$ python -q
>>> import numpy as np
>>> np.set_printoptions(precision=3, suppress=True, linewidth=140)
>>> feats = np.load("block13.npy")
>>> feats
array([[ 7.818,  1.207, -2.003],
       [ 8.505,  0.134, -1.646],
       [ 3.317, -1.608,  4.961],
       [ 6.127, -1.199,  6.194],
       [ 5.68 ,  0.116,  7.939],
       [ 6.461,  2.07 , -2.255],
       [ 4.769, -1.224,  6.218],
       [ 6.496,  1.118, -3.341],
       [ 5.954, -0.553,  6.054],
       [ 6.241,  0.517, -3.768],
       [ 6.169, -0.756,  6.73 ],
       [ 3.465, -1.672,  5.4  ],
       [ 3.991, -2.204,  5.522],
       [ 5.117, -1.753,  6.18 ],
       [ 6.719, -0.281, -3.111],
       [ 3.876,  0.98 ,  8.968],
       [ 8.417,  0.574, -3.643],
       [ 4.401,  0.435,  7.938],
       [ 3.956,  1.156,  6.736],
       [ 5.125,  1.046, -3.229],
       [ 5.887,  1.61 , -2.931],
       [ 7.228,  1.819, -2.572],
       [ 3.253,  0.736,  6.113],
       [ 7.352,  0.039, -1.357]])
>>> C = feats[[12, 20]].astype(float)
>>> for _ in range(4):
...     labels = np.linalg.norm(feats[:, None] - C, axis=-1).argmin(axis=1)
...     C = np.array([feats[labels == j].mean(axis=0) for j in range(2)])
... 
>>> labels
array([1, 1, 0, 0, 0, 1, 0, 1, 0, 1, 0, 0, 0, 0, 1, 0, 1, 0, 0, 1, 1, 1, 0, 1])
>>> np.bincount(labels)
array([13, 11])
>>> C
array([[ 4.621, -0.58 ,  6.535],
       [ 6.932,  0.896, -2.714]])
>>> A = np.loadtxt("arr.csv", delimiter=",")
>>> A
array([[21., 15.],
       [21., 15.]])
>>> left, sig, Vh = np.linalg.svd(A)
>>> sig.round(3) + 0
array([36.497,  0.   ])
>>> np.argmax(sig[:-1] / (sig[1:] + 1e-6)) + 1
np.int64(1)
>>> out = left[:, :1] @ np.diag(sig[:1]) @ Vh[:1]
>>> np.round(np.linalg.norm(A - out, 2), 3), round(float(sig[1]), 3)
(np.float64(0.0), 0.0)
>>> np.linalg.matrix_rank(out)
np.int64(1)
>>> round(np.abs(A - out).max(), 3)
np.float64(0.0)
>>> left, sig, Vh = np.linalg.svd(A)
>>> V = Vh[:(sig > 1e-8).sum()]
>>> rng = np.random.default_rng(3710)
>>> x = A[1] + -3 * A[0] + rng.integers(2) * np.eye(2)[1]
>>> x
array([-42., -29.])
>>> round(float(np.linalg.norm(x - V.T @ V @ x)), 3)
0.814
>>> np.linalg.matrix_rank(np.vstack([A, x]))
np.int64(2)
>>> np.linalg.cond(A) > 100
np.True_
>>> round(np.linalg.norm(A, 2) / np.linalg.norm(A), 3)
np.float64(1.0)
>>> np.unique(A.round(6), axis=0).shape
(1, 2)
>>> np.allclose(A[:-1].T @ np.linalg.lstsq(A[:-1].T, A[-1])[0], A[-1])
True
>>> np.abs(np.diag(np.linalg.qr(A)[1])) > 1e-9
array([ True, False])
>>> np.linalg.lstsq(A[:-1].T, A[-1])[2]
np.int32(1)
>>> try:
...     np.linalg.inv(A)
... except np.linalg.LinAlgError as e:
...     print(e)
... 
Singular matrix
>>> t = np.radians(60)
>>> Rm = np.eye(2)
>>> Rm[1, 1] = Rm[0, 0] = np.cos(t)
>>> Rm[1, 0], Rm[0, 1] = -np.sin(t), np.sin(t)
>>> Rm
array([[ 0.5  ,  0.866],
       [-0.866,  0.5  ]])
>>> out = A @ Rm.T
>>> out
array([[ 23.49 , -10.687],
       [ 23.49 , -10.687]])
>>> round(np.linalg.det(Rm), 3), round(np.trace(Rm), 3)
(np.float64(1.0), np.float64(1.0))
>>> m1 = np.array([[3, 1, 2, -2], [2, 1, -2, -1], [0, 0, 2, -3], [-1, 2, 3, 0]])
>>> m1
array([[ 3,  1,  2, -2],
       [ 2,  1, -2, -1],
       [ 0,  0,  2, -3],
       [-1,  2,  3,  0]])
>>> f = np.array([2, -2, -2, -1])
>>> out = m1 + np.outer(f, np.eye(4)[2])
>>> np.linalg.matrix_rank(out - m1)
np.int64(1)
>>> data = np.array([[1, 0, 0], [2, 1, 0], [2, 0, 1]])
>>> hat = np.triu(np.array([[3, 3, 1], [1, 2, 1], [1, 1, 2]]), 1) + np.eye(3)
>>> out = hat @ data @ np.linalg.inv(hat)
>>> round(np.linalg.det(out), 3)
np.float64(1.0)
>>> out
array([[  9., -24.,  16.],
       [  4., -11.,   8.],
       [  2.,  -6.,   5.]])
>>> np.linalg.matrix_rank(out)
np.int64(3)
>>> K = np.loadtxt("x.csv", delimiter=",")
>>> K
array([[ 1.621, -1.976, -9.668],
       [ 8.929,  4.452,  0.675],
       [-0.162, -2.807, -9.597],
       [-8.295, -4.779, -2.891],
       [-7.749, -4.85 , -4.054],
       [-3.814, -4.166, -8.252],
       [ 9.054,  3.757, -1.977],
       [ 5.897,  0.521, -8.059],
       [-1.676, -3.428, -9.243],
       [-6.684, -1.096,  7.357],
       [-9.028, -4.301,  0.021],
       [-8.39 , -4.755, -2.645]])
>>> f, g = K[10], K[6]
>>> round(f @ g, 3)
np.float64(-97.94)
>>> p = (f @ g) / (f @ f) * f
>>> g - p
array([ 0.212, -0.455, -1.956])
>>> np.outer(f, g)
array([[-81.739, -33.92 ,  17.844],
       [-38.94 , -16.159,   8.501],
       [  0.193,   0.08 ,  -0.042]])
>>> round(float((g - p) @ f), 3)
0.0
>>> np.linalg.matrix_rank(np.outer(f, g))
np.int64(1)
